$ python3 -q
>>> import numpy as np
>>> np.set_printoptions(precision=2, suppress=True, linewidth=140, legacy="1.25")
>>> W0 = np.loadtxt("sample1.csv", delimiter=",")
>>> W0
array([[ 0., -1.,  0., -2., -2.,  1., -1., -4.],
       [-1., -2., -1., -3., -3.,  0., -2., -5.],
       [-1., -2., -1., -3., -3.,  0., -2., -5.],
       [ 2.,  1.,  2.,  0.,  0.,  3.,  1., -2.],
       [ 3.,  2.,  3.,  1.,  1.,  4.,  2., -1.]])
>>> left, sigma, VT = np.linalg.svd(W0)
>>> np.argmax(sigma[:-1] / (sigma[1:] + 1e-6)) + 1
2
>>> sigma.round(2) + 0
array([11.62,  8.12,  0.  ,  0.  ,  0.  ])
>>> other = left[:, :2] @ np.diag(sigma[:2]) @ VT[:2]
>>> other.round(2) + 0
array([[ 0., -1.,  0., -2., -2.,  1., -1., -4.],
       [-1., -2., -1., -3., -3.,  0., -2., -5.],
       [-1., -2., -1., -3., -3.,  0., -2., -5.],
       [ 2.,  1.,  2.,  0.,  0.,  3.,  1., -2.],
       [ 3.,  2.,  3.,  1.,  1.,  4.,  2., -1.]])
>>> rk = np.linalg.matrix_rank(W0)
>>> rk
2
>>> null = np.linalg.svd(W0)[2][rk:].T
>>> [int(np.linalg.matrix_rank(np.delete(W0, i, axis=0))) for i in range(5)]
[2, 2, 2, 2, 2]
>>> left, sigma, VT = np.linalg.svd(W0)
>>> vecs = VT[:(sigma > 1e-8).sum()]
>>> rng = np.random.default_rng(7085)
>>> x = W0[3] + 2 * W0[2] + rng.integers(2) * np.eye(8)[4]
>>> x
array([  0.,  -3.,   0.,  -6.,  -6.,   3.,  -3., -12.])
>>> vecs.T @ vecs
array([[ 0.2 ,  0.13,  0.2 ,  0.07,  0.07,  0.27,  0.13, -0.07],
       [ 0.13,  0.13,  0.13,  0.12,  0.12,  0.14,  0.13,  0.1 ],
       [ 0.2 ,  0.13,  0.2 ,  0.07,  0.07,  0.27,  0.13, -0.07],
       [ 0.07,  0.12,  0.07,  0.17,  0.17,  0.01,  0.12,  0.27],
       [ 0.07,  0.12,  0.07,  0.17,  0.17,  0.01,  0.12,  0.27],
       [ 0.27,  0.14,  0.27,  0.01,  0.01,  0.39,  0.14, -0.24],
       [ 0.13,  0.13,  0.13,  0.12,  0.12,  0.14,  0.13,  0.1 ],
       [-0.07,  0.1 , -0.07,  0.27,  0.27, -0.24,  0.1 ,  0.61]])
>>> np.diag(vecs.T @ vecs)
array([0.2 , 0.13, 0.2 , 0.17, 0.17, 0.39, 0.13, 0.61])
>>> left, sigma, VT = np.linalg.svd(W0, full_matrices=False)
>>> np.abs(VT[0])
array([0.16, 0.29, 0.16, 0.41, 0.41, 0.04, 0.29, 0.66])
>>> np.round(left.T @ W0 @ VT.T, 2) + 0
array([[11.62,  0.  ,  0.  ,  0.  ,  0.  ],
       [ 0.  ,  8.12,  0.  ,  0.  ,  0.  ],
       [ 0.  ,  0.  ,  0.  ,  0.  ,  0.  ],
       [ 0.  ,  0.  ,  0.  ,  0.  ,  0.  ],
       [ 0.  ,  0.  ,  0.  ,  0.  ,  0.  ]])
>>> np.round(sigma / sigma[0], 2) + 0
array([1. , 0.7, 0. , 0. , 0. ])
>>> (sigma > 1e-8).sum()
2
>>> np.round(np.sqrt((sigma ** 2).sum()), 2), round(float(np.linalg.norm(W0)), 2)
(14.18, 14.18)
>>> np.round(np.linalg.norm(W0, 2) / np.linalg.norm(W0), 2)
0.82
>>> np.linalg.cond(W0) > 100
True
>>> [round(float(x), 2) for x in np.linalg.svd(W0, compute_uv=False)[:3]]
[11.62, 8.12, 0.0]
>>> np.linalg.matrix_rank(W0, rtol=0.1)
2
>>> data = (rng.random((4, 4)) < 0.3) + np.eye(4)
>>> data /= data.sum(axis=1, keepdims=True)
>>> data
array([[1.  , 0.  , 0.  , 0.  ],
       [0.  , 1.  , 0.  , 0.  ],
       [0.33, 0.  , 0.67, 0.  ],
       [0.  , 0.  , 0.  , 1.  ]])
>>> lab = rng.permutation(4)
>>> lab
array([1, 3, 2, 0])
>>> other = data[lab][:, lab]
>>> other
array([[1.  , 0.  , 0.  , 0.  ],
       [0.  , 1.  , 0.  , 0.  ],
       [0.  , 0.  , 0.67, 0.33],
       [0.  , 0.  , 0.  , 1.  ]])
>>> np.sort(np.abs(np.linalg.eigvals(other)))
array([0.67, 1.  , 1.  , 1.  ])
>>> np.allclose(other, data)
False
>>> lab = rng.permutation(4)
>>> other = data[:, lab] * rng.choice([-1, 1], 4)
>>> other
array([[-0.  , -1.  , -0.  , -0.  ],
       [-0.  , -0.  , -0.  , -1.  ],
       [-0.67, -0.33, -0.  , -0.  ],
       [-0.  , -0.  , -1.  , -0.  ]])
>>> left, _, VT = np.linalg.svd(data.T @ other)
>>> lab
array([2, 0, 3, 1])
>>> (data + data.T) / 2
array([[1.  , 0.  , 0.17, 0.  ],
       [0.  , 1.  , 0.  , 0.  ],
       [0.17, 0.  , 0.67, 0.  ],
       [0.  , 0.  , 0.  , 1.  ]])
>>> np.allclose(data @ data.T, data.T @ data)
False
>>> round(float(np.trace(data)), 2)
3.67
>>> np.allclose(data, data.T)
False
>>> data @ data
array([[1.  , 0.  , 0.  , 0.  ],
       [0.  , 1.  , 0.  , 0.  ],
       [0.56, 0.  , 0.44, 0.  ],
       [0.  , 0.  , 0.  , 1.  ]])
>>> np.round(np.abs(np.linalg.eigvals(data)).max(), 2)
1.0
>>> (data - data.T) / 2
array([[ 0.  ,  0.  , -0.17,  0.  ],
       [ 0.  ,  0.  ,  0.  ,  0.  ],
       [ 0.17,  0.  ,  0.  ,  0.  ],
       [ 0.  ,  0.  ,  0.  ,  0.  ]])
>>> np.sort(np.abs(np.linalg.eigvals(data)))
array([0.67, 1.  , 1.  , 1.  ])
